% python3 -q
>>> import numpy as np
>>> from numpy import linalg as LA
>>> np.set_printoptions(precision=3, suppress=True, linewidth=120)
>>> A = np.loadtxt("test18.csv", delimiter=",")
>>> print(A)
[[ 13.688 -24.726   3.901   3.058  -4.239   9.437  -4.319   5.353   2.218  -1.748 -18.729]
 [ 13.937 -25.083   1.206   1.436  -5.     10.385  -3.029   4.362   3.377  -2.343 -18.919]
 [ 13.387 -24.175   1.863   3.262  -5.513   9.426  -1.895   4.924   4.209  -1.296 -17.36 ]
 [ 12.618 -23.91    1.913   2.66   -3.198   8.358  -2.834   6.618   2.296  -1.481 -18.536]
 [  0.885   4.34  -12.563  -0.628  -7.844  -4.566   4.07    0.994   3.961  -3.343  12.418]
 [ 13.379 -26.393   1.377   0.791  -3.979   7.894  -3.76    6.034   1.716  -0.813 -17.441]
 [ 14.515 -25.471   1.916   3.529  -4.034   8.566  -3.324   6.728   4.1    -1.915 -16.645]
 [ 13.658 -24.901   1.639   1.314  -3.738   8.182  -1.521   8.198   2.971  -1.631 -15.761]
 [ -0.427   6.097 -12.345  -1.58   -7.832  -3.753   2.588   1.359   3.123  -2.386  14.325]
 [  0.558   5.56  -10.929  -0.916  -8.411  -3.021   4.879   1.695   1.858  -1.294  12.971]
 [ -1.367   6.768 -13.764  -0.825  -8.214  -3.683   2.524   0.418   2.549  -1.796  11.483]
 [ -1.265   7.039 -11.447   0.219  -7.129  -3.285   3.784   1.317   3.877  -0.459  12.542]
 [  0.772   5.136 -10.964   0.461  -9.321  -3.429   3.711   1.048   3.512  -3.361  12.954]
 [ -0.504   6.196 -11.99   -1.181  -8.386  -3.549   5.084   0.364   3.466  -2.944  14.207]
 [ -0.278   5.55  -14.103   0.588  -6.368  -3.988   2.51    2.001   2.028  -1.268  14.075]
 [ 13.368 -26.925   2.623   2.106  -5.861  10.302  -2.47    6.75    2.522   0.013 -18.858]
 [ -0.06    5.366 -12.336   0.872  -7.36   -4.896   4.737   1.647   2.165  -2.525  14.328]
 [ 14.806 -23.487  -1.025   3.669  -4.49    8.607  -2.097   5.243   2.226   0.522 -18.027]
 [ 14.324 -24.888   1.988   0.971  -6.266   8.292  -1.615   7.897   4.297  -0.644 -16.674]
 [ 14.607 -24.013   2.594   2.448  -6.327   9.54   -3.301   5.322   2.715  -2.857 -17.086]
 [ -2.702   6.516 -10.972  -0.496  -7.837  -3.368   3.898   0.689   2.883  -2.429  12.283]
 [  0.03    6.158 -11.022   1.034  -7.235  -4.209   4.67   -0.942   2.669   0.176  13.207]
 [ 12.888 -25.676   2.362   1.372  -4.05    7.759  -2.204   4.846   5.053  -1.567 -17.64 ]
 [ 13.343 -24.835   3.588   3.585  -4.255   9.749  -4.083   7.501   2.605  -2.077 -17.685]
 [ 12.722 -25.569   1.413   0.822  -3.799   7.873  -2.435   6.769   4.161  -1.255 -18.83 ]
 [ 12.413 -23.911   1.44    2.274  -3.112   8.594  -4.362   5.647   3.558   0.32  -17.719]
 [ 13.991 -24.116   3.424   2.098  -5.753  10.021  -3.426   5.076   3.977  -0.59  -17.94 ]
 [ -2.269   6.857  -9.701   1.923  -6.255  -3.609   3.668   1.289   5.429  -1.726  11.319]
 [ 14.235 -24.329   1.522   2.329  -5.704   8.407  -2.805   6.49    3.944  -0.758 -18.453]
 [ 14.281 -23.917   3.705   1.436  -6.5     7.916  -5.385   6.088   2.588  -0.861 -17.319]
 [ 15.608 -24.622   0.631   3.031  -6.109   9.963  -2.794   5.369   1.629  -1.307 -17.524]
 [ 12.804 -24.13    0.984   0.973  -4.06    9.738  -2.376   7.783   5.706  -1.968 -18.549]
 [  1.096   6.195 -11.983  -1.369  -5.48   -4.522   3.977   0.52    2.887  -2.029  12.798]
 [ -0.212   5.788 -12.465   1.529  -7.573  -3.249   5.094   1.556   3.341  -2.662  11.611]
 [ -0.196   5.97  -13.607   0.445  -8.186  -2.573   5.15    0.701   0.647  -1.265  12.673]
 [ -1.001   6.755 -11.18    0.427  -7.208  -4.701   6.011   1.191   2.499  -0.194  13.445]
 [ 14.397 -26.518   1.99    2.406  -5.037  10.561  -2.941   4.92    3.373  -0.532 -17.283]
 [ 13.447 -25.273   2.445   2.42   -3.249   9.296  -4.984   6.658   3.178  -3.476 -18.582]
 [ -1.127   6.41  -11.538  -0.573  -7.802  -3.667   3.684   0.217   4.176  -3.188  12.041]
 [ -0.192   5.44  -11.275   0.538  -6.289  -4.246   3.647   2.034   2.805  -3.794  12.746]
 [  0.543   6.768 -11.011  -0.228  -4.352  -3.845   3.095   1.324   1.777  -1.986  14.264]
 [  0.494   7.126 -10.771   1.232  -6.258  -5.058   5.229   0.88    2.763  -2.173  13.513]
 [ 12.997 -24.365   0.012   2.297  -5.308  10.442  -2.996   4.295   2.489  -1.372 -18.9  ]
 [ 14.233 -26.398   1.404   1.882  -4.948   7.772  -4.152   7.07    3.325  -0.935 -18.86 ]
 [ -0.305   7.285 -11.29    0.068  -9.109  -3.375   2.985  -1.044   3.976  -1.482  12.487]]
>>> B = np.c_[A[:, :4] @ np.array([[3, 1, 1, 1], [0, 0, 1, 0], [2, 0, 3, 1], [1, 0, 0, 2]]), np.array([0, 0, 3, 2, 2, 5, 0, 3, 4, 8, 3, 5, 6, 3, 8, 2, 0, 4, 3, 4, 1, 8, 5, 0, 2, 6, 7, 4, 0, 5, 8, 9, 7, 8, 5, 2, 4, 1, 0, 3, 5, 6, 8, 4, 0])]
>>> print(B)
[[ 51.924  13.688   0.665  23.705   0.   ]
 [ 45.659  13.937  -7.528  18.015   0.   ]
 [ 47.149  13.387  -5.199  21.774   3.   ]
 [ 44.34   12.618  -5.553  19.851   2.   ]
 [-23.099   0.885 -32.464 -12.934   2.   ]
 [ 43.682  13.379  -8.883  16.338   5.   ]
 [ 50.906  14.515  -5.208  23.489   0.   ]
 [ 45.566  13.658  -6.326  17.925   3.   ]
 [-27.551  -0.427 -31.365 -15.932   4.   ]
 [-21.1     0.558 -26.669 -12.203   8.   ]
 [-32.454  -1.367 -35.891 -16.781   3.   ]
 [-26.47   -1.265 -28.567 -12.274   5.   ]
 [-19.151   0.772 -26.984  -9.27    6.   ]
 [-26.673  -0.504 -30.278 -14.856   3.   ]
 [-28.452  -0.278 -37.037 -13.205   8.   ]
 [ 47.456  13.368  -5.688  20.203   2.   ]
 [-23.98   -0.06  -31.702 -10.652   0.   ]
 [ 46.037  14.806 -11.756  21.119   4.   ]
 [ 47.919  14.324  -4.6    18.254   3.   ]
 [ 51.457  14.607  -1.624  22.097   4.   ]
 [-30.546  -2.702 -29.102 -14.666   1.   ]
 [-20.92    0.03  -26.878  -8.924   8.   ]
 [ 44.76   12.888  -5.702  17.994   5.   ]
 [ 50.79   13.343  -0.728  24.101   0.   ]
 [ 41.814  12.722  -8.608  15.779   2.   ]
 [ 42.393  12.413  -7.178  18.401   6.   ]
 [ 50.919  13.991   0.147  21.611   7.   ]
 [-24.286  -2.269 -24.515  -8.124   4.   ]
 [ 48.078  14.235  -5.528  20.415   0.   ]
 [ 51.689  14.281   1.479  20.858   5.   ]
 [ 51.117  15.608  -7.121  22.301   8.   ]
 [ 41.353  12.804  -8.374  15.734   9.   ]
 [-22.047   1.096 -28.658 -13.625   7.   ]
 [-24.037  -0.212 -31.819  -9.619   8.   ]
 [-27.357  -0.196 -35.047 -12.913   5.   ]
 [-24.936  -1.001 -27.786 -11.327   2.   ]
 [ 49.577  14.397  -6.151  21.199   4.   ]
 [ 47.651  13.447  -4.491  20.732   1.   ]
 [-27.03   -1.127 -29.331 -13.811   0.   ]
 [-22.588  -0.192 -28.577 -10.391   3.   ]
 [-20.621   0.543 -25.722 -10.924   5.   ]
 [-18.828   0.494 -24.693  -7.813   6.   ]
 [ 41.312  12.997 -11.332  17.603   8.   ]
 [ 47.389  14.233  -7.953  19.401   4.   ]
 [-23.427  -0.305 -26.89  -11.459   0.   ]]
>>> print(LA.matrix_rank(np.c_[A, B]))
12
>>> print(LA.norm(LA.qr(A)[0].T @ B, axis=0) ** 2 / ((B ** 2).sum(axis=0) + 1e-12))
[1.    1.    1.    1.    0.754]
